$ python3 -q
>>> import numpy as np
>>> np.set_printoptions(precision=1, suppress=True, linewidth=200, floatmode="fixed")
>>> K = np.array([[81, -7], [-6, 146]])
>>> np.allclose(K @ K.T, K.T @ K)
False
>>> round(np.linalg.det(K), 1)
np.float64(11784.0)
>>> np.round(np.abs(np.linalg.eigvals(K)).max(), 1)
np.float64(146.6)
>>> assert K == K.T
Traceback (most recent call last):
  File "<python-input-6>", line 1, in <module>
    assert K == K.T
           ^^^^^^^^
ValueError: The truth value of an array with more than one element is ambiguous. Use a.any() or a.all()
>>> np.sort(np.abs(np.linalg.eigvals(K)))
array([ 80.4, 146.6])
>>> M2 = np.linalg.inv(K)
>>> np.round(np.linalg.det(K) * np.linalg.det(M2), 1)
np.float64(1.0)
>>> np.allclose(M2, K.T)
False
>>> A = np.cumsum(np.array([[3, 9, -8],
...     [6, -5, 7],
...     [-8, 8, 4],
...     [1, -2, -9],
...     [-2, 6, 0],
...     [-6, -1, 0],
...     [-1, 3, 9],
...     [-9, 9, -2],
...     [6, 0, -7],
...     [-4, 8, 5],
...     [-3, 4, -6],
...     [-2, 4, -8],
...     [4, 1, 1],
...     [-7, 2, 3]]), axis=0)
>>> A
array([[  3,   9,  -8],
       [  9,   4,  -1],
       [  1,  12,   3],
       [  2,  10,  -6],
       [  0,  16,  -6],
       [ -6,  15,  -6],
       [ -7,  18,   3],
       [-16,  27,   1],
       [-10,  27,  -6],
       [-14,  35,  -1],
       [-17,  39,  -7],
       [-19,  43, -15],
       [-15,  44, -14],
       [-22,  46, -11]])
>>> M2 = np.c_[A[:, :2] @ np.array([[4, 6], [-7, 1]]), np.array([1, 0, 1, 2, 0, 1, 0, 2, 1, 0, 0, 2, 2, 1])]
>>> M2
array([[ -51,   27,    1],
       [   8,   58,    0],
       [ -80,   18,    1],
       [ -62,   22,    2],
       [-112,   16,    0],
       [-129,  -21,    1],
       [-154,  -24,    0],
       [-253,  -69,    2],
       [-229,  -33,    1],
       [-301,  -49,    0],
       [-341,  -63,    0],
       [-377,  -71,    2],
       [-368,  -46,    2],
       [-410,  -86,    1]])
>>> np.linalg.matrix_rank(M2)
np.int64(3)
>>> np.round(np.linalg.norm(M2 - A @ np.linalg.lstsq(A, M2)[0], axis=0), 1) + 0
array([0.0, 0.0, 2.9])
>>> np.linalg.norm(np.linalg.qr(A)[0].T @ M2, axis=0) ** 2 / ((M2 ** 2).sum(axis=0) + 1e-12)
array([1.0, 1.0, 0.6])
>>> np.round(np.linalg.lstsq(A, M2[:, 0])[0], 1) + 0
array([ 4.0, -7.0,  0.0])
>>> rng = np.random.default_rng(46405)
>>> arr = np.eye(3, dtype=int)[rng.permutation(3)]
>>> arr
array([[0, 1, 0],
       [1, 0, 0],
       [0, 0, 1]])
>>> # rows sum to 1
>>> x = np.array([1, 2, 1])
>>> target = arr @ x
>>> target
array([2, 1, 1])
>>> np.linalg.solve(arr, target)
array([1.0, 2.0, 1.0])
>>> np.linalg.solve(arr, arr[:, 1])
array([0.0, 1.0, 0.0])
>>> np.linalg.solve(arr, target + arr[:, 0])
array([2.0, 2.0, 1.0])
>>> np.linalg.solve(arr.T, arr[1])
array([0.0, 1.0, 0.0])
>>> q, Rm = np.linalg.qr(arr)
>>> abs(Rm[0, 0]), np.round(np.linalg.norm(arr[:, 0]), 1)
(np.float64(1.0), np.float64(1.0))
>>> q
array([[ 0.0, -1.0,  0.0],
       [-1.0,  0.0,  0.0],
       [-0.0, -0.0,  1.0]])
>>> lab = rng.permutation(3)
>>> lab
array([2, 0, 1])
>>> M2 = arr[lab][:, lab]
>>> np.diag(M2)
array([1, 0, 0])
>>> np.allclose(M2, arr)
False
>>> w, V = np.linalg.eigvalsh(arr)
Traceback (most recent call last):
  File "<python-input-38>", line 1, in <module>
    w, V = np.linalg.eigvalsh(arr)
    ^^^^
ValueError: too many values to unpack (expected 2)
>>> w, V = np.linalg.eigh(arr)
>>> np.linalg.eigvalsh(arr + -1 * np.eye(3))
array([-2.0,  0.0,  0.0])
>>> w.sum(), np.trace(arr)
(np.float64(1.0), np.int64(1))
>>> np.linalg.eigvalsh(arr @ arr)
array([1.0, 1.0, 1.0])
>>> np.round(V.T @ arr @ V, 1) + 0
array([[-1.0,  0.0,  0.0],
       [ 0.0,  1.0,  0.0],
       [ 0.0,  0.0,  1.0]])
>>> arr @ arr
array([[1, 0, 0],
       [0, 1, 0],
       [0, 0, 1]])
>>> (np.linalg.matrix_power((arr != 0) + (arr.T != 0) + np.eye(3), 3) > 0).astype(int)
array([[1, 1, 0],
       [1, 1, 0],
       [0, 0, 1]])
>>> feats = np.load("dump.npy")
>>> feats
array([[1, 1],
       [1, 1]])
>>> # symmetric, so the eigenvalues are real
>>> x = np.array([0, -1])
>>> h = np.maximum(feats @ x, 0)
>>> np.maximum(feats @ (3 * x), 0)
array([0, 0])
>>> feats * (h > 1e-9)[:, None]
array([[0, 0],
       [0, 0]])
>>> np.tanh(feats @ x)
array([-0.8, -0.8])
>>> W0 = np.load("a.npy")
>>> W0
array([[ 3.1,  1.9, -1.9],
       [ 1.0,  1.3, -1.9],
       [ 0.2,  0.9, -1.9],
       [-0.9,  0.2, -1.9],
       [-1.2, -0.1, -1.9],
       [-2.1, -1.1, -2.0],
       [-2.1, -1.8, -1.7],
       [-2.1, -1.8, -1.7],
       [-1.9, -1.7, -1.6],
       [-0.7, -0.7, -0.5],
       [ 1.0,  1.3,  0.9],
       [ 2.6,  3.5,  2.3],
       [ 3.6,  5.0,  3.2],
       [ 4.3,  6.3,  3.9],
       [ 5.4,  8.1,  5.0],
       [ 7.8, 12.6,  7.6],
       [ 8.9, 14.8,  8.8],
       [15.7, 29.8, 17.0],
       [16.0, 30.5, 17.3],
       [18.4, 36.1, 20.4],
       [26.4, 57.4, 31.6],
       [26.4, 57.6, 31.7]])
>>> # rows 6 and 7 are equal
>>> Xc = W0 - W0.mean(axis=0)
>>> V = np.linalg.svd(Xc)[2][:1]
>>> M2 = Xc - Xc @ V.T @ V
>>> round(np.linalg.norm(M2) / np.linalg.norm(Xc), 1)
np.float64(0.1)
>>> np.cov(Xc @ V.T, rowvar=False)
array(537.7)
>>> M2.std(axis=0)
array([1.0, 0.6, 0.8])
>>> E = np.loadtxt("block8.csv", delimiter=",")
>>> E.round(1) + 0
array([[ 0.0,  0.2,  6.1],
       [-0.5,  0.2,  6.1],
       [-0.6,  0.6,  3.4],
       [ 0.3,  0.3,  5.3],
       [-0.1,  0.3,  5.9],
       [ 0.1,  1.9,  6.2],
       [-0.8,  0.8,  4.3],
       [-1.1,  0.3,  4.5],
       [-0.8, -0.3,  4.0],
       [ 1.0,  0.3,  4.0],
       [-1.5, -0.2,  6.1],
       [-0.7,  0.4,  5.6],
       [-1.1, -1.2,  4.0],
       [-0.1, -0.9,  4.5],
       [-1.6,  0.8,  5.4],
       [ 0.2,  0.8,  5.5],
       [-0.1,  0.1,  4.4],
       [-0.8,  0.2,  5.0],
       [-1.2,  0.5,  4.7],
       [ 1.6, -1.1,  4.3],
       [ 0.9, -0.7,  4.3],
       [ 0.6,  0.6,  4.9]])
>>> dist = np.linalg.norm(E[:, None] - E[None], axis=-1)
>>> np.flatnonzero(dist[1] < dist.mean() / 2)
array([ 0,  1,  4, 11])
>>> np.linalg.matrix_rank(dist ** 2)
np.int64(5)
>>> dist.shape
(22, 22)
>>> dist.mean(axis=1).argmax()
np.int64(19)
>>> np.unravel_index(dist.round(6).argmax(), dist.shape)
(np.int64(5), np.int64(12))
>>> lab = E[:, 1] > np.median(E[:, 1])
>>> f = E[lab].mean(axis=0) - E[~lab].mean(axis=0)
>>> round(float((((E - E.mean(axis=0)) @ f > 0) == lab).mean()), 1)
0.9
>>> np.argsort(-np.abs(f).round(6), kind="stable")
array([1, 0, 2])
>>> x = np.array([0, 1, 3])
>>> target = E @ x
>>> np.round(np.linalg.pinv(E) @ E, 1) + 0
array([[1.0, 0.0, 0.0],
       [0.0, 1.0, 0.0],
       [0.0, 0.0, 1.0]])
>>> target = target + 0.1 * rng.normal(size=22)
>>> target
array([18.5, 18.4, 10.6, 16.3, 17.7, 20.5, 13.8, 13.8, 11.6, 12.3, 18.1, 17.4, 10.7, 12.8, 16.9, 17.3, 13.3, 15.0, 14.8, 11.5, 12.1, 15.1])
>>> beta, *_ = np.linalg.lstsq(E, target)
>>> beta.round()
array([-0.0,  1.0,  3.0])
>>> beta.round(1) + 0
array([0.0, 1.0, 3.0])
>>> np.round(E.T @ (target - E @ beta), 1) + 0
array([0.0, 0.0, 0.0])
